$ python -q
>>> import numpy as np
>>> np.set_printoptions(suppress=True, linewidth=200)
>>> sig = 10 * 0.7 ** np.arange(3)
>>> Q, _ = np.linalg.qr(np.array([[-0.8, -1.4, 0.7], [-0.1, 1.6, 0.5], [0.1, 0.6, -1.1]]))
>>> rng = np.random.default_rng(396)
>>> W0 = rng.normal(size=(11, 3)) * sig @ Q
>>> W0.round(2)
array([[  0.58,  -3.64,  -3.51],
       [  1.79,  -0.98,   2.42],
       [  0.73,   1.59,   4.62],
       [ -9.71,  -8.5 ,   4.46],
       [ -3.58,   6.38,   0.07],
       [  4.53,   1.12,   5.76],
       [ -4.65,  -1.44,   2.15],
       [-10.7 ,   2.23,  -2.98],
       [  7.42,   0.14,  -1.59],
       [ 26.26,   9.22,  -0.64],
       [ -2.19,   5.9 ,  -4.21]])
>>> dist = np.linalg.norm(W0[:, None] - W0[None], axis=-1)
>>> (dist + 1e9 * np.eye(11)).round(6).argmin(axis=1)
array([ 1,  2,  1,  6, 10,  2,  1,  6,  1,  8,  4])
>>> dist.shape
(11, 11)
>>> np.flatnonzero(dist[5] < dist.mean() / 2)
array([1, 2, 5])
>>> np.round(np.linalg.norm(W0 - W0.mean(axis=0), axis=1), 2)
array([ 6.27,  2.89,  4.06, 14.85,  6.99,  6.28,  6.34, 12.24,  6.9 , 26.61,  7.49])
>>> np.round(np.linalg.norm(W0, axis=1), 2)
array([ 5.09,  3.17,  4.94, 13.65,  7.32,  7.42,  5.32, 11.33,  7.59, 27.84,  7.57])
>>> lab = W0[:, 2] > np.median(W0[:, 2])
>>> r0 = W0[lab].mean(axis=0) - W0[~lab].mean(axis=0)
>>> np.round((((W0 - W0.mean(axis=0)) @ r0 > 0) == lab).mean(), 2)
np.float64(0.82)
>>> lab.astype(int)
array([0, 1, 1, 1, 0, 1, 1, 0, 0, 0, 0])
>>> ((W0 - W0.mean(axis=0)) @ r0 > 0).astype(int)
array([1, 1, 1, 1, 0, 1, 1, 1, 0, 0, 0])
>>> np.argsort(-np.abs(r0).round(6), kind="stable")
array([2, 1, 0])
>>> other = np.c_[W0[:, :1] @ np.array([[-1]]), np.array([2, 1, 0, 2, 0, 0, 0, 1, 2, 3, 1])]
>>> other.round(2)
array([[ -0.58,   2.  ],
       [ -1.79,   1.  ],
       [ -0.73,   0.  ],
       [  9.71,   2.  ],
       [  3.58,   0.  ],
       [ -4.53,   0.  ],
       [  4.65,   0.  ],
       [ 10.7 ,   1.  ],
       [ -7.42,   2.  ],
       [-26.26,   3.  ],
       [  2.19,   1.  ]])
>>> np.linalg.matrix_rank(np.c_[W0, other])
np.int64(4)
>>> np.round(np.linalg.norm(np.linalg.qr(W0)[0].T @ other, axis=0) ** 2 / ((other ** 2).sum(axis=0) + 1e-12), 2)
array([1.  , 0.21])
